>>> import numpy as np
>>> np.set_printoptions(precision=3, suppress=True, linewidth=100, floatmode="fixed")
>>> feats = np.loadtxt("layer9.csv", delimiter=",")
>>> feats
array([[ 1.000, -1.000, -1.000,  1.000, -1.000,  1.000,  1.000, -1.000],
       [ 1.000,  1.000,  1.000,  1.000,  1.000,  1.000,  1.000,  1.000],
       [ 1.000,  1.000, -1.000, -1.000, -1.000, -1.000,  1.000,  1.000],
       [ 1.000,  1.000,  1.000,  1.000, -1.000, -1.000, -1.000, -1.000],
       [ 1.000,  1.000, -1.000, -1.000,  1.000,  1.000, -1.000, -1.000]])
>>> u = np.array([-5, -1])
>>> np.array([np.convolve(row, u, "same") for row in feats])
array([[-5.000,  4.000,  6.000, -4.000,  4.000, -4.000, -6.000,  4.000],
       [-5.000, -6.000, -6.000, -6.000, -6.000, -6.000, -6.000, -6.000],
       [-5.000, -6.000,  4.000,  6.000,  6.000,  6.000, -4.000, -6.000],
       [-5.000, -6.000, -6.000, -6.000,  4.000,  6.000,  6.000,  6.000],
       [-5.000, -6.000,  4.000,  6.000, -4.000, -6.000,  4.000,  6.000]])
>>> np.cross(feats[2, :3], feats[1, :3])
array([ 2.000, -2.000,  0.000])
>>> np.polyval(u, feats[2])
array([-6.000, -6.000,  4.000,  4.000,  4.000,  4.000, -6.000, -6.000])
>>> Y = feats[0, 0] * feats[1:] - np.outer(feats[1:, 0], feats[0])
>>> Y
array([[ 0.000,  2.000,  2.000,  0.000,  2.000,  0.000,  0.000,  2.000],
       [ 0.000,  2.000,  0.000, -2.000,  0.000, -2.000,  0.000,  2.000],
       [ 0.000,  2.000,  2.000,  0.000,  0.000, -2.000, -2.000,  0.000],
       [ 0.000,  2.000,  0.000, -2.000,  2.000,  0.000, -2.000,  0.000]])
>>> feats[:, 0] / feats[0, 0]
array([1.000, 1.000, 1.000, 1.000, 1.000])
>>> np.linalg.matrix_rank(Y), np.linalg.matrix_rank(feats)
(np.int64(4), np.int64(5))
>>> blk = np.stack([feats, -2 * feats, feats[::-1]])
>>> print(blk.shape)
(3, 5, 8)
>>> np.einsum("bij,cij->bc", blk, blk)
array([[ 40.000, -80.000,   8.000],
       [-80.000, 160.000, -16.000],
       [  8.000, -16.000,  40.000]])
>>> np.linalg.norm(blk, axis=(1, 2))
array([ 6.325, 12.649,  6.325])
>>> np.linalg.matrix_rank(blk.reshape(3, -1))
np.int64(2)
>>> Y = feats / np.linalg.norm(feats, axis=1, keepdims=True)
>>> cov = Y @ Y.T
>>> cov[4].round(3) + 0
array([0.000, 0.000, 0.000, 0.000, 1.000])
>>> print(cov.round(3) + 0)
[[1.000 0.000 0.000 0.000 0.000]
 [0.000 1.000 0.000 0.000 0.000]
 [0.000 0.000 1.000 0.000 0.000]
 [0.000 0.000 0.000 1.000 0.000]
 [0.000 0.000 0.000 0.000 1.000]]
>>> np.degrees(np.arccos(np.clip(cov[4, 2], -1, 1)))
np.float64(90.0)
>>> (cov - 2 * np.eye(5)).round(6).argmax(axis=1)
array([1, 0, 0, 0, 0])
>>> x = np.array([0, 1, 0, 0, 1, 2, 5, 4])
>>> a = np.maximum(feats @ x, 0)
>>> feats * (a > 1e-9)[:, None]
array([[ 1.000, -1.000, -1.000,  1.000, -1.000,  1.000,  1.000, -1.000],
       [ 1.000,  1.000,  1.000,  1.000,  1.000,  1.000,  1.000,  1.000],
       [ 1.000,  1.000, -1.000, -1.000, -1.000, -1.000,  1.000,  1.000],
       [ 0.000,  0.000,  0.000,  0.000, -0.000, -0.000, -0.000, -0.000],
       [ 0.000,  0.000, -0.000, -0.000,  0.000,  0.000, -0.000, -0.000]])
>>> print(a)
[ 1.000 13.000  7.000  0.000  0.000]
>>> np.maximum(feats @ x, 0) - np.maximum(-feats @ x, 0)
array([  1.000,  13.000,   7.000, -11.000,  -5.000])
>>> np.tanh(feats @ x)
array([ 0.762,  1.000,  1.000, -1.000, -1.000])
>>> data = np.diag(3 * np.array([-3, -3, -7])) + np.array([[2, 5, 4], [3, 0, 0], [2, 3, -5]])
>>> data
array([[ -7,   5,   4],
       [  3,  -9,   0],
       [  2,   3, -26]])
>>> print(np.einsum("ij,ji->", data, data))
852
>>> np.round(np.linalg.det(data[::-1]), 3)
np.float64(1140.0)
>>> print(round(np.linalg.det(data.T), 3))
-1140.0
>>> np.linalg.eigvals(data)
array([ -3.580, -12.100, -26.321])
>>> u = np.array([-2, -1])
>>> np.correlate(data[0], data[1], "full")
array([  0,  63, -66, -21,  12])
>>> print(np.cross(data[0, :3], data[1, :3]))
[36 12 48]
>>> np.array([np.convolve(row, u, "same") for row in data])
array([[ 14,  -3, -13],
       [ -6,  15,   9],
       [ -4,  -8,  49]])
>>> np.polyval(u, data[0])
array([ 13, -11,  -9])
>>> np.convolve(data[0], u)
array([ 14,  -3, -13,  -4])
